In [1]: import numpy as np

In [2]: from numpy import linalg as LA

In [3]: np.set_printoptions(precision=2, suppress=True, linewidth=160)

In [4]: def rnd(a):
   ...:     return np.round(a, 2) + 0
   ...: 

In [5]: arr = np.load("data.npy")

In [6]: arr
Out[6]: 
array([[  6.28,  21.27,   6.18,  -5.99,  -3.27],
       [  8.3 , -10.81,   2.14, -13.88,  11.79],
       [ -4.12,  -0.81,  -1.74,   5.2 ,  -2.95],
       [-14.14,   3.33,  -6.08,  22.04, -13.41],
       [ -7.79, -14.71,  -6.16,   9.98,  -1.23],
       [-12.21, -25.86,  -9.78,  15.77,  -0.66]])

In [7]: proj = arr @ LA.solve(arr.T @ arr, arr.T)

In [8]: rnd(proj)
Out[8]: 
array([[ 0.7 , -0.22, -0.3 , -0.04, -0.26,  0.  ],
       [-0.22,  0.83, -0.22, -0.03, -0.2 ,  0.  ],
       [-0.3 , -0.22,  0.71, -0.04, -0.26,  0.  ],
       [-0.04, -0.03, -0.04,  1.  , -0.03,  0.  ],
       [-0.26, -0.2 , -0.26, -0.03,  0.77,  0.  ],
       [ 0.  ,  0.  ,  0.  ,  0.  ,  0.  ,  1.  ]])

In [9]: rnd(LA.eigvalsh(proj))
Out[9]: array([0., 1., 1., 1., 1., 1.])

In [10]: rnd(np.diag(proj))
Out[10]: array([0.7 , 0.83, 0.71, 1.  , 0.77, 1.  ])

In [11]: np.allclose(proj @ proj, proj)
Out[11]: True

In [12]: rnd(proj @ arr[:, 3])
Out[12]: array([ -5.99, -13.88,   5.2 ,  22.04,   9.98,  15.77])

In [13]: O, V = LA.qr(arr[:, :2])[0], LA.qr(arr[:, 2:])[0]

In [14]: sig = LA.svd(O.T @ V, compute_uv=False)

In [15]: (sig > 0.9).sum()
Out[15]: np.int64(2)

In [16]: rnd(np.degrees(np.arccos(sig.clip(0, 1))))
Out[16]: array([1.18, 2.14])
